$ python -q
>>> import numpy as np
>>> np.set_printoptions(suppress=True, linewidth=120)
>>> data = np.loadtxt("test3.csv", delimiter=",")
>>> print(data)
[[1. 0. 0.]
 [1. 1. 0.]
 [4. 4. 1.]]
>>> other = data / np.linalg.norm(data, axis=1, keepdims=True)
>>> G = other @ other.T
>>> print((np.abs(G) > 0.9).astype(int))
[[1 0 0]
 [0 1 1]
 [0 1 1]]
>>> print(np.argwhere(np.triu(np.abs(G) > 0.95, 1)))
[[1 2]]
>>> print(G[1].round(3))
[0.707 1.    0.985]
>>> print(G.round(3))
[[1.    0.707 0.696]
 [0.707 1.    0.985]
 [0.696 0.985 1.   ]]
>>> F = np.load("out0.npy")
>>> print(F)
[[0 2 3]
 [0 0 3]
 [0 0 0]]
>>> rk = np.linalg.matrix_rank(F)
>>> print(rk)
2
>>> ns = np.linalg.svd(F)[2][rk:].T
>>> print([int(np.linalg.matrix_rank(F[:, :j + 1])) for j in range(3)])
[0, 1, 2]
>>> print([int(np.linalg.matrix_rank(F[:i])) for i in range(1, len(F) + 1)])
[1, 2, 2]
>>> print(np.linalg.matrix_rank(F.T @ F), np.linalg.matrix_rank(F @ F.T))
2 2
>>> print([int(np.linalg.matrix_rank(np.delete(F, i, axis=0))) for i in range(3)])
[1, 1, 2]
>>> U, sig, Vh = np.linalg.svd(F)
>>> V = Vh[:(sig > 1e-8).sum()]
>>> rng = np.random.default_rng(6530)
>>> vec = F[2] + 4 * F[0] + rng.integers(2) * np.eye(3)[2]
>>> print(vec)
[ 0.  8. 13.]
>>> print(np.round(np.diag(V.T @ V), 3))
[0. 1. 1.]
>>> print(np.round(V.T @ V, 3) + 0)
[[0. 0. 0.]
 [0. 1. 0.]
 [0. 0. 1.]]
>>> print(np.allclose(V.T @ V @ vec, vec))
True
>>> m1 = np.loadtxt("m.csv", delimiter=",")
>>> print(m1)
[[1. 2. 2. 4.]
 [2. 0. 3. 1.]
 [2. 1. 1. 0.]
 [5. 2. 8. 6.]]
>>> rk = np.linalg.matrix_rank(m1)
>>> print(rk)
3
>>> ns = np.linalg.svd(m1)[2][rk:].T
>>> print([int(np.linalg.matrix_rank(m1[:, :j + 1])) for j in range(4)])
[1, 2, 3, 3]
>>> print(np.round(ns[:, 0] / ns[np.abs(ns[:, 0]).round(6).argmax(), 0], 3))
[-0.923  1.     0.846 -0.692]
>>> print([int(np.linalg.matrix_rank(m1[:i])) for i in range(1, len(m1) + 1)])
[1, 2, 3, 3]
>>> print(np.allclose(m1 @ ns, 0))
True
>>> print(np.linalg.cond(m1) > 100)
True
>>> print(np.argsort(-np.linalg.norm(m1, axis=0).round(6), kind="stable")[:3])
[2 3 0]
>>> print([round(float(x), 3) for x in np.linalg.svd(m1, compute_uv=False)[:3]])
[12.781, 2.898, 1.501]
>>> t3 = np.stack([m1, 4 * m1, m1[::-1]])
>>> print(np.round(np.linalg.det(t3), 3) + 0)
[0. 0. 0.]
>>> print((t3 @ m1.T).shape)
(3, 4, 4)
>>> print(t3.shape)
(3, 4, 4)
>>> U, sig, Vh = np.linalg.svd(m1)
>>> print(np.argmax(sig[:-1] / (sig[1:] + 1e-6)) + 1)
3
>>> other = U[:, :3] @ np.diag(sig[:3]) @ Vh[:3]
>>> print(np.linalg.matrix_rank(m1, rtol=0.05))
3
>>> print(np.linalg.matrix_rank(other))
3
>>> J = np.load("block9.npy")
>>> print(J)
[[0 0 0 0]
 [2 0 0 0]
 [1 0 0 0]]
>>> def softmax(z):
...     e = np.exp(z - z.max(axis=-1, keepdims=True))
...     return e / e.sum(axis=-1, keepdims=True)
... 
>>> print(np.round(softmax(J[1] + -2), 3))
[0.711 0.096 0.096 0.096]
>>> print(np.round(softmax(J[1]), 3))
[0.711 0.096 0.096 0.096]
>>> att = J @ J.T / np.sqrt(4)
>>> print(np.round(softmax(att), 3))
[[0.333 0.333 0.333]
 [0.09  0.665 0.245]
 [0.186 0.506 0.307]]
>>> print(np.round(softmax(att + np.triu(np.full(att.shape, -np.inf), 1)), 3))
[[1.    0.    0.   ]
 [0.119 0.881 0.   ]
 [0.186 0.506 0.307]]
>>> print(np.round(softmax(att)[1] @ J, 3))
[1.575 0.    0.    0.   ]
>>> W0 = np.load("case6.npy")
>>> print(W0)
[[-1  0  1]
 [-1  1  1]
 [-3  0  3]
 [-1  3  1]]
>>> U, sig, Vh = np.linalg.svd(W0)
>>> V = Vh[:(sig > 1e-8).sum()]
>>> vec = W0[1] + -2 * W0[0] + rng.integers(2) * np.eye(3)[1]
>>> print(vec)
[ 1.  2. -1.]
>>> print(np.linalg.matrix_rank(np.vstack([W0, vec])))
2
>>> print(np.allclose(V.T @ V @ vec, vec))
True
>>> print(np.round(np.diag(V.T @ V), 3))
[0.5 1.  0.5]
>>> print(np.round(np.linalg.norm(vec - V.T @ V @ vec), 3))
0.0
>>> print(np.abs(np.diag(np.linalg.qr(W0)[1])) > 1e-9)
[ True  True False]
>>> print(round(float(np.trace(np.linalg.pinv(W0) @ W0)), 3))
2.0
>>> print(np.linalg.lstsq(W0[:-1].T, W0[-1])[2])
2
>>> try:
...     np.linalg.inv(W0)
... except np.linalg.LinAlgError as e:
...     print(repr(e))
... 
LinAlgError('Last 2 dimensions of the array must be square')
>>> M = np.array([[0, 1, 3], [0, 3, 9], [0, 3, 9]])
>>> print(np.linalg.matrix_power(M, 4))
[[    0  1728  5184]
 [    0  5184 15552]
 [    0  5184 15552]]
>>> print((M + M.T) / 2)
[[0.  0.5 1.5]
 [0.5 3.  6. ]
 [1.5 6.  9. ]]
>>> print(np.allclose(M @ M.T, M.T @ M))
False
>>> print(round(float(np.linalg.det(M)), 3))
0.0
>>> z = rng.permutation(3)
>>> print(z)
[0 2 1]
>>> other = M[z][:, z]
>>> print(other)
[[0 3 1]
 [0 9 3]
 [0 9 3]]
>>> print(np.allclose(other, M))
False
>>> print(np.diag(other))
[0 9 3]
>>> print(round(np.linalg.det(other), 3), np.round(np.linalg.det(M[z]), 3))
0.0 0.0
>>> print((other + other.T) / 2)
[[0.  1.5 0.5]
 [1.5 9.  6. ]
 [0.5 6.  3. ]]
>>> print(np.allclose(other, other.T))
False
>>> print(np.round(np.sort(np.abs(np.linalg.eigvals(other))), 3))
[ 0.  0. 12.]
>>> print(np.linalg.cond(M) > 100)
True
>>> proj = np.triu(np.array([[-4, 0, -6], [-8, -1, -1], [8, -7, 9]]), 1) + np.eye(3)
>>> other = proj @ M @ np.linalg.inv(proj)
>>> print(np.poly(other))
[  1. -12.   0.   0.]
>>> print(round(float(np.linalg.det(other)), 3))
0.0
>>> print(np.linalg.matrix_rank(other))
1
>>> print(proj @ M - M @ proj)
[[  0. -18. -53.]
 [  0.  -3.  -6.]
 [  0.   0.   3.]]
>>> print(other)
[[  0. -17. -68.]
 [  0.   0.   0.]
 [  0.   3.  12.]]
>>> print(np.trace(other), np.trace(M))
12.0 12
>>> arr = np.load("sample11.npy")
>>> print(arr)
[[ 2.343 -0.569 -0.078]
 [-0.569  2.04   0.732]
 [-0.078  0.732  1.616]]
>>> # symmetric, so the eigenvalues are real
>>> ev, V = np.linalg.eigh(arr)
>>> vec = np.array([-5, -3, -4])
>>> print(np.round(np.linalg.eigvalsh(arr[1:, 1:]), 3))
[1.066 2.59 ]
>>> q, r_ = np.linalg.qr(arr)
>>> print(np.round(np.abs(np.diag(r_)), 3))
[2.412 1.976 1.259]
>>> print(np.allclose(r_.T @ r_, arr.T @ arr))
True
>>> print(round(float(abs(r_[0, 0])), 3), round(np.linalg.norm(arr[:, 0]), 3))
2.412 2.412
>>> print(q.shape, r_.shape)
(3, 3) (3, 3)
>>> K = np.load("layer10.npy")
>>> print(K)
[[  8.511  -4.652   6.747 -10.632]
 [  7.937  11.805  -8.177   3.53 ]
 [  3.251 -10.181   3.849   5.353]]
>>> f, v = K[2], K[1]
>>> print(np.round(f @ v, 3))
-106.961
>>> print(round(f @ f, 3))
157.691
>>> p = (f @ v) / (f @ f) * f
>>> print(round(float((v - p) @ f), 3))
-0.0
>>> print(np.linalg.matrix_rank(np.outer(f, v)))
1
>>> print(np.round(v - p, 3))
[10.142  4.899 -5.566  7.161]
